$ python -q
>>> import numpy as np
>>> import numpy.linalg as la
>>> np.set_printoptions(precision=3, suppress=True, linewidth=200)
>>> rnd = lambda a: np.round(a, 3) + 0
>>> m1 = np.array([[-3.0, 1.0, -5.0, 0.0, 5.0, 8.0, 1.0],
...     [3.0, -3.0, -3.0, 9.0, -2.0, -7.0, 5.0],
...     [0.0, 0.0, -3.0, 6.0, -4.0, 2.0, 7.0],
...     [0.0, 0.0, -5.0, -7.0, -5.0, -2.0, -4.0],
...     [0.0, 0.0, -7.0, 0.0, 9.0, -2.0, -9.0],
...     [0.0, 0.0, -8.0, -7.0, 4.0, 5.0, 5.0],
...     [0.0, 0.0, -3.0, 3.0, 5.0, 7.0, 1.0]])
>>> Y = m1[0, 0] * m1[1:] - np.outer(m1[1:, 0], m1[0])
>>> Y
array([[  0.,   6.,  24., -27.,  -9.,  -3., -18.],
       [  0.,  -0.,   9., -18.,  12.,  -6., -21.],
       [  0.,  -0.,  15.,  21.,  15.,   6.,  12.],
       [  0.,  -0.,  21.,  -0., -27.,   6.,  27.],
       [  0.,  -0.,  24.,  21., -12., -15., -15.],
       [  0.,  -0.,   9.,  -9., -15., -21.,  -3.]])
>>> np.flatnonzero(~Y.round(6).any(axis=1))
array([], dtype=int64)
>>> la.matrix_rank(Y), la.matrix_rank(m1)
(np.int64(6), np.int64(7))
>>> rng = np.random.default_rng(44)
>>> z = rng.permutation(7)
>>> z
array([3, 0, 2, 5, 4, 1, 6])
>>> Y = m1[z][:, z]
>>> np.diag(Y)
array([-7., -3., -3.,  5.,  9., -3.,  1.])
>>> Y
array([[-7.,  0., -5., -2., -5.,  0., -4.],
       [ 0., -3., -5.,  8.,  5.,  1.,  1.],
       [ 6.,  0., -3.,  2., -4.,  0.,  7.],
       [-7.,  0., -8.,  5.,  4.,  0.,  5.],
       [ 0.,  0., -7., -2.,  9.,  0., -9.],
       [ 9.,  3., -3., -7., -2., -3.,  5.],
       [ 3.,  0., -3.,  7.,  5.,  0.,  1.]])
>>> Y = la.inv(m1)
>>> np.allclose(Y, m1.T)
False
>>> rnd(la.det(m1) * la.det(Y))
np.float64(1.0)
>>> rnd(la.inv(Y))
array([[-3.,  1., -5.,  0.,  5.,  8.,  1.],
       [ 3., -3., -3.,  9., -2., -7.,  5.],
       [ 0.,  0., -3.,  6., -4.,  2.,  7.],
       [ 0.,  0., -5., -7., -5., -2., -4.],
       [ 0.,  0., -7.,  0.,  9., -2., -9.],
       [ 0.,  0., -8., -7.,  4.,  5.,  5.],
       [ 0.,  0., -3.,  3.,  5.,  7.,  1.]])
>>> rnd(la.det(m1))
np.float64(-473886.0)
>>> (m1 + m1.T) / 2
array([[-3. ,  2. , -2.5,  0. ,  2.5,  4. ,  0.5],
       [ 2. , -3. , -1.5,  4.5, -1. , -3.5,  2.5],
       [-2.5, -1.5, -3. ,  0.5, -5.5, -3. ,  2. ],
       [ 0. ,  4.5,  0.5, -7. , -2.5, -4.5, -0.5],
       [ 2.5, -1. , -5.5, -2.5,  9. ,  1. , -2. ],
       [ 4. , -3.5, -3. , -4.5,  1. ,  5. ,  6. ],
       [ 0.5,  2.5,  2. , -0.5, -2. ,  6. ,  1. ]])
>>> (m1 - m1.T) / 2
array([[ 0. , -1. , -2.5,  0. ,  2.5,  4. ,  0.5],
       [ 1. ,  0. , -1.5,  4.5, -1. , -3.5,  2.5],
       [ 2.5,  1.5,  0. ,  5.5,  1.5,  5. ,  5. ],
       [ 0. , -4.5, -5.5,  0. , -2.5,  2.5, -3.5],
       [-2.5,  1. , -1.5,  2.5,  0. , -3. , -7. ],
       [-4. ,  3.5, -5. , -2.5,  3. ,  0. , -1. ],
       [-0.5, -2.5, -5. ,  3.5,  7. ,  1. ,  0. ]])
>>> assert m1 == m1.T
Traceback (most recent call last):
  File "<python-input-22>", line 1, in <module>
    assert m1 == m1.T
           ^^^^^^^^^^
ValueError: The truth value of an array with more than one element is ambiguous. Use a.any() or a.all()
>>> W2 = np.array([[1, 1, -3, 1, -2], [0, 0, 1, 2, -1]])
>>> A = rng.normal(size=(12, 2)) @ W2 + np.array([1, 0, 0, 2, 0])
>>> rnd(A)
array([[ 1.579,  0.579, -2.116,  1.821, -0.779],
       [-0.019, -1.019,  3.433,  1.733,  1.662],
       [ 0.488, -0.512,  2.363,  3.143,  0.197],
       [ 1.211,  0.211, -1.379,  0.721,  0.323],
       [ 1.268,  0.268, -0.094,  3.686, -1.245],
       [ 1.178,  0.178, -1.315,  0.612,  0.428],
       [ 1.262,  0.262, -0.43 ,  2.976, -0.882],
       [ 1.824,  0.824, -1.751,  4.268, -2.371],
       [ 0.092, -0.908,  2.227,  0.096,  2.314],
       [ 1.606,  0.606, -3.515, -0.79 ,  0.486],
       [ 1.777,  0.777, -3.171,  1.098, -0.715],
       [ 0.578, -0.422,  2.709,  4.465, -0.6  ]])
>>> z = A[:, 2] > np.median(A[:, 2])
>>> u = A[z].mean(axis=0) - A[~z].mean(axis=0)
>>> np.argsort(-np.abs(u).round(6), kind="stable")
array([2, 3, 0, 1, 4])
>>> ((A - A.mean(axis=0)) @ u > 0).astype(int)
array([0, 1, 1, 0, 1, 0, 0, 0, 1, 0, 0, 1])
>>> rnd(u)
array([-0.918, -0.918,  3.909,  1.395,  0.679])
>>> Y = np.array([[-1, 0, 3], [-1, 2, 2], [-1, 0, -1], [3, -2, -2], [-1, 0, -1]])
>>> np.vstack([A, Y.T]).shape
(15, 5)
>>> la.matrix_rank(np.vstack([A, Y.T]))
np.int64(5)
>>> U, s, VT = la.svd(A)
>>> rnd(s)
array([9.719, 8.852, 3.312, 0.   , 0.   ])
>>> Y = U[:, :3] @ np.diag(s[:3]) @ VT[:3]
>>> rnd(la.norm(A - Y) / la.norm(A))
np.float64(0.0)
>>> la.matrix_rank(A, rtol=0.05)
np.int64(3)
>>> arr = 4 * np.eye(5) + np.ones((5, 5))
>>> arr
array([[5., 1., 1., 1., 1.],
       [1., 5., 1., 1., 1.],
       [1., 1., 5., 1., 1.],
       [1., 1., 1., 5., 1.],
       [1., 1., 1., 1., 5.]])
>>> # symmetric, so the eigenvalues are real
>>> w1 = np.array([[-6, 7, 3], [-8, 3, 6], [0, -8, 3], [-2, 2, 2], [-7, -6, 2]])
>>> coef = np.array([8, 8, 0])
>>> act = np.maximum(arr @ w1 + coef, 0)
>>> act
array([[ 0., 34., 28.],
       [ 0., 18., 40.],
       [ 0.,  0., 28.],
       [ 0., 14., 24.],
       [ 0.,  0., 24.]])
>>> (act > 0).astype(int)
array([[0, 1, 1],
       [0, 1, 1],
       [0, 0, 1],
       [0, 1, 1],
       [0, 0, 1]])
>>> W2 = np.array([[3, -3], [-9, -2], [4, 1]])
>>> w1 @ W2
array([[-69,   7],
       [-27,  24],
       [ 84,  19],
       [-16,   4],
       [ 41,  35]])
>>> U, s, VT = la.svd(act)
>>> np.argmax(s[:-1] / (s[1:] + 1e-6)) + 1
np.int64(2)
>>> Y = U[:, :2] @ np.diag(s[:2]) @ VT[:2]
>>> la.matrix_rank(act, rtol=0.05)
np.int64(2)
>>> rnd(la.norm(act - Y) / la.norm(act))
np.float64(0.0)
